% python3 -q
>>> import numpy as np
>>> np.set_printoptions(suppress=True, linewidth=140)
>>> m1 = np.load("a.npy")
>>> m1
array([[-1., -2., -2.,  0., -2.],
       [-2., -1., -2.,  0., -2.],
       [-2., -2., -1.,  0., -2.],
       [ 0.,  0.,  0., -1.,  0.],
       [-2., -2., -2.,  0., -1.]])
>>> out = np.linalg.inv(m1)
>>> round(float(np.linalg.slogdet(m1)[0]), 3)
1.0
>>> np.round(m1 @ out, 3) + 0
array([[1., 0., 0., 0., 0.],
       [0., 1., 0., 0., 0.],
       [0., 0., 1., 0., 0.],
       [0., 0., 0., 1., 0.],
       [0., 0., 0., 0., 1.]])
>>> out.round(3)
array([[ 0.714, -0.286, -0.286, -0.   , -0.286],
       [-0.286,  0.714, -0.286, -0.   , -0.286],
       [-0.286, -0.286,  0.714,  0.   , -0.286],
       [-0.   , -0.   , -0.   , -1.   , -0.   ],
       [-0.286, -0.286, -0.286,  0.   ,  0.714]])
>>> round(float(np.linalg.cond(m1)), 3)
7.0
>>> (np.abs(out) > 1e-9).astype(int)
array([[1, 1, 1, 0, 1],
       [1, 1, 1, 0, 1],
       [1, 1, 1, 0, 1],
       [0, 0, 0, 1, 0],
       [1, 1, 1, 0, 1]])
>>> round(float(np.linalg.det(2 * m1)), 3), round(float(np.linalg.det(m1)), 3)
(224.0, 7.0)
>>> round(np.linalg.eigvals(m1).sum().real, 3)
np.float64(-5.0)
>>> np.round(np.poly(m1), 3)
array([  1.,   5., -14.,   2.,  13.,  -7.])
>>> q, evecs = np.linalg.qr(m1[:, :4])[0], np.linalg.qr(m1[:, 4:])[0]
>>> sig = np.linalg.svd(q.T @ evecs, compute_uv=False)
>>> round(float(np.linalg.norm(q @ q.T - evecs @ evecs.T, 2)), 3)
1.0
>>> (sig > 0.9).sum()
np.int64(1)
>>> np.round(np.degrees(np.arccos(sig.clip(0, 1))), 3)
array([18.613])
>>> q, r_ = np.linalg.qr(m1)
>>> np.round(q @ r_, 3)
array([[-1., -2., -2.,  0., -2.],
       [-2., -1., -2.,  0., -2.],
       [-2., -2., -1.,  0., -2.],
       [ 0.,  0.,  0., -1.,  0.],
       [-2., -2., -2.,  0., -1.]])
>>> np.round(q.T @ q, 3) + 0
array([[1., 0., 0., 0., 0.],
       [0., 1., 0., 0., 0.],
       [0., 0., 1., 0., 0.],
       [0., 0., 0., 1., 0.],
       [0., 0., 0., 0., 1.]])
>>> print(np.trace(q @ q.T))
5.0
>>> f = np.array([3, 5, 5])
>>> print(np.polyval(f, m1[2]))
[7. 7. 3. 5. 7.]
>>> np.cross(m1[2, :3], m1[4, :3])
array([ 2., -2.,  0.])
>>> X = np.loadtxt("arr.csv", delimiter=",")
>>> X
array([[-0.898,  0.209,  0.029, -0.958,  1.855, -0.055, -2.065, -0.7  , -0.326,  2.313],
       [ 0.209, -1.221, -1.314,  2.493,  0.5  ,  0.067,  0.085,  0.701,  1.653, -0.771],
       [ 0.029, -1.314,  1.985,  1.555, -1.183,  0.427, -1.549,  0.836,  0.38 ,  0.096],
       [-0.958,  2.493,  1.555,  1.611,  0.891,  0.88 ,  0.175,  0.223, -0.501,  0.208],
       [ 1.855,  0.5  , -1.183,  0.891, -0.719, -0.932, -0.632, -0.524, -0.78 ,  0.818],
       [-0.055,  0.067,  0.427,  0.88 , -0.932,  1.845, -0.188, -1.496,  0.044,  0.784],
       [-2.065,  0.085, -1.549,  0.175, -0.632, -0.188,  0.947,  0.757, -0.613,  0.09 ],
       [-0.7  ,  0.701,  0.836,  0.223, -0.524, -1.496,  0.757,  1.794, -0.132,  2.224],
       [-0.326,  1.653,  0.38 , -0.501, -0.78 ,  0.044, -0.613, -0.132,  4.035,  0.876],
       [ 2.313, -0.771,  0.096,  0.208,  0.818,  0.784,  0.09 ,  2.224,  0.876,  0.622]])
>>> evals, evecs = np.linalg.eigh(X)
>>> np.round(np.linalg.svd(X, compute_uv=False), 3)
array([5.   , 5.   , 4.001, 4.   , 3.999, 3.   , 3.   , 2.999, 2.   , 1.   ])
>>> np.round(evecs.T @ X @ evecs, 3) + 0
array([[-5.   ,  0.   ,  0.   ,  0.   ,  0.   ,  0.   ,  0.   ,  0.   ,  0.   ,  0.   ],
       [ 0.   , -3.   ,  0.   ,  0.   ,  0.   ,  0.   ,  0.   ,  0.   ,  0.   ,  0.   ],
       [ 0.   ,  0.   , -2.999,  0.   ,  0.   ,  0.   ,  0.   ,  0.   ,  0.   ,  0.   ],
       [ 0.   ,  0.   ,  0.   , -1.   ,  0.   ,  0.   ,  0.   ,  0.   ,  0.   ,  0.   ],
       [ 0.   ,  0.   ,  0.   ,  0.   ,  2.   ,  0.   ,  0.   ,  0.   ,  0.   ,  0.   ],
       [ 0.   ,  0.   ,  0.   ,  0.   ,  0.   ,  3.   ,  0.   ,  0.   ,  0.   ,  0.   ],
       [ 0.   ,  0.   ,  0.   ,  0.   ,  0.   ,  0.   ,  3.999,  0.   ,  0.   ,  0.   ],
       [ 0.   ,  0.   ,  0.   ,  0.   ,  0.   ,  0.   ,  0.   ,  4.   ,  0.   ,  0.   ],
       [ 0.   ,  0.   ,  0.   ,  0.   ,  0.   ,  0.   ,  0.   ,  0.   ,  4.001,  0.   ],
       [ 0.   ,  0.   ,  0.   ,  0.   ,  0.   ,  0.   ,  0.   ,  0.   ,  0.   ,  5.   ]])
>>> T = np.stack([X, 2 * X, X[::-1]])
>>> print(np.linalg.matrix_rank(T.reshape(3, -1)))
2
>>> print(T.shape)
(3, 10, 10)
>>> print(np.linalg.matrix_rank(T))
[10 10 10]
>>> np.round(X[6] @ X[0], 3)
np.float64(-1.58)
>>> np.round(np.linalg.norm(X, axis=0), 3)
array([3.927, 3.682, 3.594, 3.754, 3.037, 2.851, 2.998, 3.605, 4.614, 3.659])
>>> E = np.array([[0.0, 0.0, 1.0, 4.0, 5.0, 3.0, 2.0, 3.0],
...     [0.0, 0.0, 5.0, 3.0, 3.0, 5.0, 2.0, 0.0],
...     [1.0, 5.0, 0.0, 0.0, 0.0, 0.0, 0.0, 0.0],
...     [4.0, 3.0, 0.0, 0.0, 0.0, 0.0, 0.0, 0.0],
...     [5.0, 3.0, 0.0, 0.0, 0.0, 0.0, 0.0, 0.0],
...     [3.0, 5.0, 0.0, 0.0, 0.0, 0.0, 0.0, 0.0],
...     [2.0, 2.0, 0.0, 0.0, 0.0, 0.0, 0.0, 0.0],
...     [3.0, 0.0, 0.0, 0.0, 0.0, 0.0, 0.0, 0.0]])
>>> evals, evecs = np.linalg.eigvalsh(m1)
Traceback (most recent call last):
  File "<python-input-37>", line 1, in <module>
    evals, evecs = np.linalg.eigvalsh(m1)
    ^^^^^^^^^^^^
ValueError: too many values to unpack (expected 2)
>>> evals, evecs = np.linalg.eigh(m1)
>>> np.round(evecs.T @ evecs, 3) + 0
array([[1., 0., 0., 0., 0.],
       [0., 1., 0., 0., 0.],
       [0., 0., 1., 0., 0.],
       [0., 0., 0., 1., 0.],
       [0., 0., 0., 0., 1.]])
>>> evals.round(3)
array([-7., -1.,  1.,  1.,  1.])
>>> (evals > 1e-8).sum(), (evals < -1e-8).sum()
(np.int64(3), np.int64(2))
>>> G = E.T @ E
>>> np.round(np.linalg.eigvalsh(G)[::-1], 3) + 0
array([119.157, 119.157,  16.843,  16.843,   0.   ,   0.   ,   0.   ,   0.   ])
>>> (E @ E.T).shape
(8, 8)
>>> G
array([[64., 51.,  0.,  0.,  0.,  0.,  0.,  0.],
       [51., 72.,  0.,  0.,  0.,  0.,  0.,  0.],
       [ 0.,  0., 26., 19., 20., 28., 12.,  3.],
       [ 0.,  0., 19., 25., 29., 27., 14., 12.],
       [ 0.,  0., 20., 29., 34., 30., 16., 15.],
       [ 0.,  0., 28., 27., 30., 34., 16.,  9.],
       [ 0.,  0., 12., 14., 16., 16.,  8.,  6.],
       [ 0.,  0.,  3., 12., 15.,  9.,  6.,  9.]])
>>> np.diag(G)
array([64., 72., 26., 25., 34., 34.,  8.,  9.])
>>> np.trace(G), (E ** 2).sum()
(np.float64(272.0), np.float64(272.0))
>>> np.round(np.linalg.svd(E, compute_uv=False) ** 2, 3) + 0
array([119.157, 119.157,  16.843,  16.843,   0.   ,   0.   ,   0.   ,   0.   ])
>>> W0 = np.loadtxt("block5.csv", delimiter=",")
>>> W0
array([[3., 3., 0., 0., 0., 0., 0.],
       [3., 3., 3., 0., 0., 0., 0.],
       [0., 3., 1., 3., 0., 0., 0.],
       [0., 0., 3., 0., 3., 0., 0.],
       [0., 0., 0., 3., 0., 3., 0.],
       [0., 0., 0., 0., 3., 1., 3.],
       [0., 0., 0., 0., 0., 3., 0.]])
>>> print(round(float(np.linalg.eigvalsh(W0).min()), 3))
-5.021
>>> np.all(np.linalg.eigvalsh(W0) > 0)
np.False_
>>> try:
...     np.linalg.cholesky(W0)
... except np.linalg.LinAlgError as e:
...     print(repr(e))
... 
LinAlgError('Matrix is not positive definite')
>>> M = np.load("sample3.npy")
>>> print(M)
[[ -1   9   0  -9   4   7  -5   4   7]
 [ -3  16   3 -12   2  -2  -6  -1  -1]
 [ -6  21   9 -12   8   0 -11  -8   3]
 [ -7  28   8  -5  15  -1 -16 -15   5]
 [-12  33   5  -4  20   4 -18  -6   3]
 [-16  32  11  -5  27   0 -17  -7   6]
 [-11  39  17  -2  34   0 -26  -9  -3]
 [ -7  45  16   1  29   0 -22 -14 -11]
 [ -7  39  13   2  35   5 -27 -16  -6]
 [-13  31  18  -6  39   9 -34 -15  -2]
 [ -4  28  21  -7  40  10 -30  -8   5]]
>>> out = np.c_[M[:, :8] @ np.array([[3, 3, 2, 3, 0, 3, 2, 1],
...     [3, 1, 0, 0, 0, 1, 1, 3],
...     [1, 3, 1, 0, 1, 3, 0, 3],
...     [1, 0, 2, 3, 0, 3, 1, 0],
...     [0, 0, 2, 0, 2, 2, 0, 0],
...     [2, 2, 0, 1, 0, 0, 2, 2],
...     [2, 0, 2, 2, 2, 1, 3, 0],
...     [2, 1, 1, 3, 2, 3, 3, 0]]), np.array([1, -1, 0, 0, 2, 1, 0, 1, -2, 2, 1])]
>>> out
array([[  27,   24,  -18,  -21,    6,   -6,    9,   40,    1],
       [  12,   11,  -36,  -62,   -7,  -25,  -27,   50,   -1],
       [   4,   22,  -41, -100,  -13,  -25,  -60,   84,    0],
       [   2,   14,  -33, -114,  -24,  -15,  -86,   99,    0],
       [  24,   14,  -29,  -98,   -3,    4,  -59,  110,    2],
       [   6,   10,  -18, -118,   17,   18,  -77,  113,    1],
       [  29,   48,   -2, -118,   15,   66,  -90,  157,    0],
       [  59,   58,    4, -104,    2,   69,  -76,  176,    1],
       [  35,   51,    3, -112,   -3,   58,  -92,  159,   -2],
       [ -14,   49,  -25, -161,   -2,   27, -130,  152,    2],
       [  30,   91,   11, -107,   25,   84,  -81,  163,    1]])
>>> np.linalg.matrix_rank(out)
np.int64(9)
>>> np.round(np.linalg.norm(out - M @ np.linalg.lstsq(M, out)[0], axis=0), 3) + 0
array([0.   , 0.   , 0.   , 0.   , 0.   , 0.   , 0.   , 0.   , 1.741])
>>> proj = M @ np.linalg.solve(M.T @ M, M.T)
>>> np.round(proj @ M[:, 8], 3)
array([  7.,  -1.,   3.,   5.,   3.,   6.,  -3., -11.,  -6.,  -2.,   5.])
>>> x0 = np.array([2, -3, 1, -4, -4, 1, 1, -4, 3])
>>> h = np.maximum(M @ x0, 0)
>>> M.T @ h
array([0, 0, 0, 0, 0, 0, 0, 0, 0])
>>> np.maximum(M @ (3 * x0), 0)
array([0, 0, 0, 0, 0, 0, 0, 0, 0, 0, 0])
>>> rng = np.random.default_rng(95093)
>>> J = np.array([[0, 3, 3, 1, 5],
...     [5, 2, 1, 5, 3],
...     [0, 3, 4, 4, 2],
...     [5, 0, 2, 3, 5],
...     [1, 3, 3, 0, 0],
...     [0, 1, 1, 0, 2],
...     [3, 3, 0, 0, 3],
...     [0, 5, 0, 4, 2],
...     [2, 3, 1, 0, 2],
...     [0, 1, 3, 4, 3]]) * (rng.random((10, 5)) < 0.3)
>>> J
array([[0, 0, 0, 0, 5],
       [0, 0, 0, 5, 0],
       [0, 0, 4, 0, 0],
       [0, 0, 0, 0, 0],
       [0, 3, 0, 0, 0],
       [0, 1, 0, 0, 0],
       [3, 3, 0, 0, 3],
       [0, 0, 0, 0, 2],
       [0, 0, 1, 0, 0],
       [0, 1, 0, 0, 0]])
>>> Ac = J - J.mean(axis=0)
>>> U, sig, VT = np.linalg.svd(Ac, full_matrices=False)
>>> sig.round(3)
array([5.862, 4.721, 4.21 , 3.165, 1.518])
>>> np.searchsorted(np.cumsum(sig ** 2) / (sig ** 2).sum(), 0.9) + 1
np.int64(4)
>>> np.round(sig ** 2 / (sig ** 2).sum(), 3)
array([0.396, 0.257, 0.204, 0.116, 0.027])
>>> np.round(Ac.mean(axis=0), 3) + 0
array([0., 0., 0., 0., 0.])
>>> round((sig ** 2).sum() ** 2 / (sig ** 4).sum(), 3)
np.float64(3.583)
>>> evals, evecs = np.linalg.eigh(E)
>>> np.unique(evals.round(6) + 0, return_counts=True)[1]
array([1, 1, 4, 1, 1])
>>> evals.round(3) + 0
array([-10.916,  -4.104,   0.   ,   0.   ,   0.   ,   0.   ,   4.104,  10.916])
>>> np.round(np.linalg.eigvalsh(E + 5 * np.eye(8)), 3)
array([-5.916,  0.896,  5.   ,  5.   ,  5.   ,  5.   ,  9.104, 15.916])
>>> np.round(np.abs(evecs[:, -1]), 3)
array([0.48 , 0.519, 0.282, 0.319, 0.363, 0.37 , 0.183, 0.132])
>>> np.abs(evecs[:, -1]).round(6).argmax()
np.int64(1)
>>> np.round(evecs.T @ E @ evecs, 3) + 0
array([[-10.916,   0.   ,   0.   ,   0.   ,   0.   ,   0.   ,   0.   ,   0.   ],
       [  0.   ,  -4.104,   0.   ,   0.   ,   0.   ,   0.   ,   0.   ,   0.   ],
       [  0.   ,   0.   ,   0.   ,   0.   ,   0.   ,   0.   ,   0.   ,   0.   ],
       [  0.   ,   0.   ,   0.   ,   0.   ,   0.   ,   0.   ,   0.   ,   0.   ],
       [  0.   ,   0.   ,   0.   ,   0.   ,   0.   ,   0.   ,   0.   ,   0.   ],
       [  0.   ,   0.   ,   0.   ,   0.   ,   0.   ,   0.   ,   0.   ,   0.   ],
       [  0.   ,   0.   ,   0.   ,   0.   ,   0.   ,   0.   ,   4.104,   0.   ],
       [  0.   ,   0.   ,   0.   ,   0.   ,   0.   ,   0.   ,   0.   ,  10.916]])
>>> np.round(evecs @ np.diag(evals) @ evecs.T, 3) + 0
array([[0., 0., 1., 4., 5., 3., 2., 3.],
       [0., 0., 5., 3., 3., 5., 2., 0.],
       [1., 5., 0., 0., 0., 0., 0., 0.],
       [4., 3., 0., 0., 0., 0., 0., 0.],
       [5., 3., 0., 0., 0., 0., 0., 0.],
       [3., 5., 0., 0., 0., 0., 0., 0.],
       [2., 2., 0., 0., 0., 0., 0., 0.],
       [3., 0., 0., 0., 0., 0., 0., 0.]])
